$ ipython --no-banner

In [1]: import numpy as np

In [2]: import numpy.linalg as la

In [3]: np.set_printoptions(precision=3, suppress=True, linewidth=140)

In [4]: tidy = lambda a: np.round(a, 3) + 0

In [5]: feats = np.loadtxt("test3.csv", delimiter=",")

In [6]: feats
Out[6]: 
array([[1., 0., 0., 0., 0.],
       [0., 0., 0., 1., 0.],
       [0., 0., 0., 0., 1.],
       [0., 1., 0., 0., 0.],
       [0., 0., 1., 0., 0.]])

In [7]: tidy(la.matrix_power(feats, 2))
Out[7]: 
array([[1., 0., 0., 0., 0.],
       [0., 1., 0., 0., 0.],
       [0., 0., 1., 0., 0.],
       [0., 0., 0., 1., 0.],
       [0., 0., 0., 0., 1.]])

In [8]: pr = np.eye(5)[2]

In [9]: for _ in range(5):
   ...:     pr = pr @ feats
   ...:     print(pr.round(3))
   ...: 
[0. 0. 0. 0. 1.]
[0. 0. 1. 0. 0.]
[0. 0. 0. 0. 1.]
[0. 0. 1. 0. 0.]
[0. 0. 0. 0. 1.]

In [10]: E = np.loadtxt("a.csv", delimiter=",")

In [11]: E
Out[11]: 
array([[ 0.1  ,  1.9  , -0.1  ,  0.37 ],
       [-0.3  ,  0.8  , -0.4  ,  1.086],
       [ 1.7  ,  1.8  ,  0.1  , -0.211],
       [-1.1  ,  0.3  ,  0.2  , -0.542],
       [-1.4  ,  0.2  ,  1.8  , -5.526],
       [-0.7  , -0.3  , -1.5  ,  4.29 ],
       [ 0.   , -2.2  , -0.3  ,  0.855],
       [ 1.9  ,  1.3  ,  0.6  , -1.818],
       [-0.5  ,  0.2  ,  0.5  , -1.362],
       [ 1.1  , -0.5  , -1.1  ,  3.36 ],
       [ 0.2  , -0.1  , -0.2  ,  0.621],
       [-0.5  ,  2.2  ,  0.5  , -1.649],
       [ 0.1  ,  0.6  , -1.5  ,  4.545],
       [-0.1  , -1.3  ,  0.2  , -0.474],
       [-0.5  , -0.9  , -1.6  ,  4.891],
       [-3.4  ,  1.4  ,  1.5  , -4.491],
       [-0.9  , -1.   , -0.1  ,  0.28 ],
       [ 0.2  , -1.4  , -0.3  ,  0.94 ],
       [-1.5  , -0.2  ,  0.7  , -2.247],
       [-1.   ,  0.2  , -1.1  ,  3.096],
       [ 0.   ,  0.8  , -0.4  ,  1.298],
       [ 1.9  , -1.4  ,  0.7  , -2.13 ],
       [-1.8  ,  1.   , -0.1  ,  0.274],
       [-1.6  , -0.5  , -0.4  ,  1.171],
       [ 0.5  ,  0.4  ,  0.2  , -0.534],
       [-0.5  , -0.2  ,  0.5  , -1.331],
       [ 0.1  , -0.2  , -2.   ,  6.028]])

In [12]: rng = np.random.default_rng(78005)

In [13]: idx = rng.permutation(4)

In [14]: other = E[:, idx] * rng.choice([-1, 1], 4)

In [15]: other
Out[15]: 
array([[ 1.9  ,  0.1  , -0.1  ,  0.37 ],
       [ 0.8  , -0.3  , -0.4  ,  1.086],
       [ 1.8  ,  1.7  ,  0.1  , -0.211],
       [ 0.3  , -1.1  ,  0.2  , -0.542],
       [ 0.2  , -1.4  ,  1.8  , -5.526],
       [-0.3  , -0.7  , -1.5  ,  4.29 ],
       [-2.2  ,  0.   , -0.3  ,  0.855],
       [ 1.3  ,  1.9  ,  0.6  , -1.818],
       [ 0.2  , -0.5  ,  0.5  , -1.362],
       [-0.5  ,  1.1  , -1.1  ,  3.36 ],
       [-0.1  ,  0.2  , -0.2  ,  0.621],
       [ 2.2  , -0.5  ,  0.5  , -1.649],
       [ 0.6  ,  0.1  , -1.5  ,  4.545],
       [-1.3  , -0.1  ,  0.2  , -0.474],
       [-0.9  , -0.5  , -1.6  ,  4.891],
       [ 1.4  , -3.4  ,  1.5  , -4.491],
       [-1.   , -0.9  , -0.1  ,  0.28 ],
       [-1.4  ,  0.2  , -0.3  ,  0.94 ],
       [-0.2  , -1.5  ,  0.7  , -2.247],
       [ 0.2  , -1.   , -1.1  ,  3.096],
       [ 0.8  ,  0.   , -0.4  ,  1.298],
       [-1.4  ,  1.9  ,  0.7  , -2.13 ],
       [ 1.   , -1.8  , -0.1  ,  0.274],
       [-0.5  , -1.6  , -0.4  ,  1.171],
       [ 0.4  ,  0.5  ,  0.2  , -0.534],
       [-0.2  , -0.5  ,  0.5  , -1.331],
       [-0.2  ,  0.1  , -2.   ,  6.028]])

In [16]: left, _, vt = la.svd(E.T @ other)

In [17]: tidy(la.lstsq(E, other)[0])
Out[17]: 
array([[0., 1., 0., 0.],
       [1., 0., 0., 0.],
       [0., 0., 1., 0.],
       [0., 0., 0., 1.]])

In [18]: idx
Out[18]: array([1, 0, 2, 3])
